$ ipython --no-banner

In [1]: import numpy as np

In [2]: np.set_printoptions(precision=3, suppress=True, linewidth=200, legacy="1.25")

In [3]: rnd = lambda a: np.round(a, 3) + 0

In [4]: mat = np.loadtxt("out13.csv", delimiter=",")

In [5]: rnd(mat)
Out[5]: 
array([[-1.319,  2.622, -0.622,  0.01 ],
       [ 0.179, -1.467,  2.064,  1.599],
       [-1.17 ,  2.563, -0.975, -0.333],
       [-0.744,  0.096,  2.11 ,  1.996],
       [-1.18 ,  2.569, -0.955, -0.313],
       [-1.505,  2.473,  0.213,  0.758],
       [ 1.518, -2.282, -0.59 , -1.067],
       [-1.504,  2.145,  0.793,  1.227],
       [-0.273,  1.601, -2.012, -1.521],
       [-1.42 ,  2.607, -0.287,  0.32 ],
       [ 1.47 , -1.953, -1.028, -1.403],
       [-0.373,  1.738, -1.948, -1.43 ],
       [-1.147,  2.549, -1.022, -0.38 ]])

In [6]: rank = np.linalg.matrix_rank(mat)

In [7]: rank
Out[7]: 2

In [8]: ns = np.linalg.svd(mat)[2][rank:].T

In [9]: rnd(ns @ ns.T)
Out[9]: 
array([[ 0.744,  0.394,  0.085,  0.168],
       [ 0.394,  0.235,  0.155, -0.028],
       [ 0.085,  0.155,  0.464, -0.466],
       [ 0.168, -0.028, -0.466,  0.557]])

In [10]: print([int(np.linalg.matrix_rank(mat[:i])) for i in range(1, len(mat) + 1)])
[1, 2, 2, 2, 2, 2, 2, 2, 2, 2, 2, 2, 2]

In [11]: print(np.allclose(mat @ ns, 0))
True

In [12]: lab = mat[:, 0] > np.median(mat[:, 0])

In [13]: r0 = mat[lab].mean(axis=0) - mat[~lab].mean(axis=0)

In [14]: rnd(r0)
Out[14]: array([ 1.617, -2.882,  0.174, -0.488])

In [15]: rnd((((mat - mat.mean(axis=0)) @ r0 > 0) == lab).mean())
Out[15]: 0.846
